$ python3 -q
>>> import numpy as np
>>> np.set_printoptions(precision=3, suppress=True, linewidth=100)
>>> K = np.load("m.npy")
>>> K
array([[16,  7, 16,  2, 13,  9,  7],
       [ 7, 10,  7, 10,  8,  8, 12],
       [16,  7, 12, 12,  8,  9, 18],
       [ 2, 10, 12,  0, 12, 11,  8],
       [13,  8,  8, 12, 18, 13, 11],
       [ 9,  8,  9, 11, 13,  4, 14],
       [ 7, 12, 18,  8, 11, 14,  8]])
>>> # symmetric, so the eigenvalues are real
>>> theta = np.radians(25)
>>> R = np.eye(7)
>>> R[5, 5] = R[4, 4] = np.cos(theta)
>>> R[5, 4], R[4, 5] = -np.sin(theta), np.sin(theta)
>>> R
array([[ 1.   ,  0.   ,  0.   ,  0.   ,  0.   ,  0.   ,  0.   ],
       [ 0.   ,  1.   ,  0.   ,  0.   ,  0.   ,  0.   ,  0.   ],
       [ 0.   ,  0.   ,  1.   ,  0.   ,  0.   ,  0.   ,  0.   ],
       [ 0.   ,  0.   ,  0.   ,  1.   ,  0.   ,  0.   ,  0.   ],
       [ 0.   ,  0.   ,  0.   ,  0.   ,  0.906,  0.423,  0.   ],
       [ 0.   ,  0.   ,  0.   ,  0.   , -0.423,  0.906,  0.   ],
       [ 0.   ,  0.   ,  0.   ,  0.   ,  0.   ,  0.   ,  1.   ]])
>>> out = K @ R.T
>>> np.linalg.svd(K, compute_uv=False), np.linalg.svd(out, compute_uv=False)
(array([72.419, 16.809, 11.589,  9.451,  6.416,  4.559,  2.326]), array([72.419, 16.809, 11.589,  9.451,  6.416,  4.559,  2.326]))
>>> rng = np.random.default_rng(7388)
>>> z = rng.permutation(7)
>>> z
array([4, 5, 3, 2, 1, 0, 6])
>>> out = K[z][:, z]
>>> np.trace(out)
np.int64(68)
>>> np.diag(out)
array([18,  4,  0, 12, 10, 16,  8])
>>> z = rng.permutation(7)
>>> out = K[:, z] * rng.choice([-1, 1], 7)
>>> out
array([[ -2,   9,  13,  -7, -16, -16,  -7],
       [-10,   8,   8, -10,  -7,  -7, -12],
       [-12,   9,   8,  -7, -12, -16, -18],
       [  0,  11,  12, -10, -12,  -2,  -8],
       [-12,  13,  18,  -8,  -8, -13, -11],
       [-11,   4,  13,  -8,  -9,  -9, -14],
       [ -8,  14,  11, -12, -18,  -7,  -8]])
>>> Uu, _, Vh = np.linalg.svd(K.T @ out)
>>> np.round(np.linalg.lstsq(K, out)[0], 3) + 0
array([[ 0.,  0.,  0.,  0.,  0., -1.,  0.],
       [ 0.,  0.,  0., -1.,  0.,  0.,  0.],
       [ 0.,  0.,  0.,  0., -1.,  0.,  0.],
       [-1.,  0.,  0.,  0.,  0.,  0.,  0.],
       [ 0.,  0.,  1.,  0.,  0.,  0.,  0.],
       [ 0.,  1.,  0.,  0.,  0.,  0.,  0.],
       [ 0.,  0.,  0.,  0.,  0.,  0., -1.]])
>>> z
array([3, 5, 4, 1, 2, 0, 6])
>>> arr = np.load("case17.npy")
>>> arr
array([[0, 0, 0, 0, 1, 0],
       [0, 1, 0, 0, 0, 0],
       [0, 0, 1, 0, 0, 0],
       [1, 0, 0, 0, 0, 0],
       [0, 0, 0, 0, 0, 1],
       [0, 0, 0, 1, 0, 0]])
>>> # columns are unit length and at right angles
>>> arr.T @ arr
array([[1, 0, 0, 0, 0, 0],
       [0, 1, 0, 0, 0, 0],
       [0, 0, 1, 0, 0, 0],
       [0, 0, 0, 1, 0, 0],
       [0, 0, 0, 0, 1, 0],
       [0, 0, 0, 0, 0, 1]])
>>> out = arr + rng.integers(-2, 3, (6, 1)) @ rng.integers(-2, 3, (1, 6))
>>> out
array([[ 4, -4,  4,  0,  5, -4],
       [-4,  5, -4,  0, -4,  4],
       [-4,  4, -3,  0, -4,  4],
       [ 3, -2,  2,  0,  2, -2],
       [-4,  4, -4,  0, -4,  5],
       [-4,  4, -4,  1, -4,  4]])
>>> np.round(np.linalg.svd(out - arr, compute_uv=False), 3) + 0
array([20.494,  0.   ,  0.   ,  0.   ,  0.   ,  0.   ])
>>> x0 = np.array([3, 4, -6, 0, 0, 9])
>>> rhs = arr @ x0
>>> rhs
array([ 0,  4, -6,  3,  9,  0])
>>> np.linalg.solve(arr, arr[:, 3])
array([0., 0., 0., 1., 0., 0.])
>>> np.linalg.solve(arr, rhs)
array([ 3.,  4., -6.,  0.,  0.,  9.])
>>> mat = np.array([[7, 8, -8, 4, 9, -2, -1, -2],
...     [-6, -8, -6, -6, -3, -9, 0, 0],
...     [-4, 8, -9, 5, -1, 4, -2, 3],
...     [9, 7, 5, 3, -6, -8, -9, -3],
...     [-1, 4, 2, -2, 1, -6, 1, -3],
...     [6, 9, -8, 0, 2, -5, 7, -2],
...     [-5, 4, -5, 5, 5, -9, 8, -3]])
>>> mat
array([[ 7,  8, -8,  4,  9, -2, -1, -2],
       [-6, -8, -6, -6, -3, -9,  0,  0],
       [-4,  8, -9,  5, -1,  4, -2,  3],
       [ 9,  7,  5,  3, -6, -8, -9, -3],
       [-1,  4,  2, -2,  1, -6,  1, -3],
       [ 6,  9, -8,  0,  2, -5,  7, -2],
       [-5,  4, -5,  5,  5, -9,  8, -3]])
>>> out = mat[0, 0] * mat[1:] - np.outer(mat[1:, 0], mat[0])
>>> out
array([[   0,   -8,  -90,  -18,   33,  -75,   -6,  -12],
       [   0,   88,  -95,   51,   29,   20,  -18,   13],
       [   0,  -23,  107,  -15, -123,  -38,  -54,   -3],
       [   0,   36,    6,  -10,   16,  -44,    6,  -23],
       [   0,   15,   -8,  -24,  -40,  -23,   55,   -2],
       [   0,   68,  -75,   55,   80,  -73,   51,  -31]])
>>> np.linalg.matrix_rank(out), np.linalg.matrix_rank(mat)
(np.int64(6), np.int64(7))
>>> np.flatnonzero(~out.round(6).any(axis=1))
array([], dtype=int64)
>>> r0 = np.array([2, 2])
>>> np.convolve(mat[4], r0)
array([ -2,   6,  12,   0,  -2, -10, -10,  -4,  -6])
>>> np.cross(mat[4, :3], mat[5, :3])
array([-50,   4, -33])
>>> blk = np.stack([mat, 2 * mat, mat[::-1]])
>>> np.linalg.matrix_rank(blk.reshape(3, -1))
np.int64(2)
>>> np.linalg.norm(blk, axis=(1, 2))
array([41.473, 82.946, 41.473])
>>> np.einsum("bij,cij->bc", blk, blk)
array([[1720, 3440,  492],
       [3440, 6880,  984],
       [ 492,  984, 1720]])
>>> blk.sum(axis=0)
array([[ 16,  28, -29,  17,  32, -15,   5,  -9],
       [-12, -15, -26, -18,  -7, -32,   7,  -2],
       [-13,  28, -25,  13,  -2,   6,  -5,   6],
       [ 36,  28,  20,  12, -24, -32, -36, -12],
       [ -7,  20,  -3,  -1,   2, -14,   1,  -6],
       [ 12,  19, -30,  -6,   3, -24,  21,  -6],
       [ -8,  20, -23,  19,  24, -29,  23, -11]])
>>> x0 = np.array([0, 0, 1, 0, 2, 3, 3, 1])
>>> h = np.maximum(mat @ x0, 0)
>>> np.maximum(mat @ (3 * x0), 0)
array([0, 0, 0, 0, 0, 0, 0])
>>> h
array([0, 0, 0, 0, 0, 0, 0])
>>> X = np.load("a.npy")
>>> X
array([[ 1.68 , -4.012, -2.665, -1.58 ],
       [-4.012,  5.341, -1.801, -0.549],
       [-2.665, -1.801,  3.286, -0.694],
       [-1.58 , -0.549, -0.694,  5.692]])
>>> # symmetric
>>> out = X + rng.integers(-2, 3, (4, 3)) @ rng.integers(-2, 3, (3, 4))
>>> out
array([[  3.68 ,  -6.012,  -1.665,   1.42 ],
       [-10.012,   9.341,  -7.801,  -2.549],
       [ -4.665,   1.199,   2.286,   0.306],
       [ -4.58 ,   4.451,  -0.694,   1.692]])
>>> np.abs(out - X).sum(axis=1)
array([ 8., 18.,  7., 12.])
>>> np.round(np.linalg.svd(out - X, compute_uv=False), 3) + 0
array([12.049,  4.748,  2.699,  0.   ])
>>> np.round(np.abs(np.linalg.eigvals(out)).max(), 3)
np.float64(10.399)
>>> (out + out.T) / 2
array([[ 3.68 , -8.012, -3.165, -1.58 ],
       [-8.012,  9.341, -3.301,  0.951],
       [-3.165, -3.301,  2.286, -0.194],
       [-1.58 ,  0.951, -0.194,  1.692]])
>>> (out - out.T) / 2
array([[ 0. ,  2. ,  1.5,  3. ],
       [-2. ,  0. , -4.5, -3.5],
       [-1.5,  4.5,  0. ,  0.5],
       [-3. ,  3.5, -0.5,  0. ]])
>>> data = np.load("dump.npy")
>>> data
array([[0.5  , 0.   , 0.167, 0.   , 0.167, 0.167],
       [0.222, 0.333, 0.   , 0.222, 0.111, 0.111],
       [0.2  , 0.1  , 0.2  , 0.1  , 0.2  , 0.2  ],
       [0.   , 0.1  , 0.2  , 0.3  , 0.2  , 0.2  ],
       [0.25 , 0.125, 0.25 , 0.   , 0.125, 0.25 ],
       [0.167, 0.167, 0.167, 0.167, 0.   , 0.333]])
>>> x0 = np.array([2, 2, 2, 2, 2, 2])
>>> rhs = data @ x0
>>> beta, lr = np.zeros(6), 1 / np.linalg.norm(data, 2) ** 2
>>> for i in range(4):
...     beta -= lr * data.T @ (data @ beta - rhs)
...     if i % 1 == 0: print(i, round(np.linalg.norm(data @ beta - rhs), 3))
... 
0 0.378
1 0.315
2 0.265
3 0.225
>>> beta
array([2.301, 1.706, 1.841, 1.738, 1.585, 2.385])
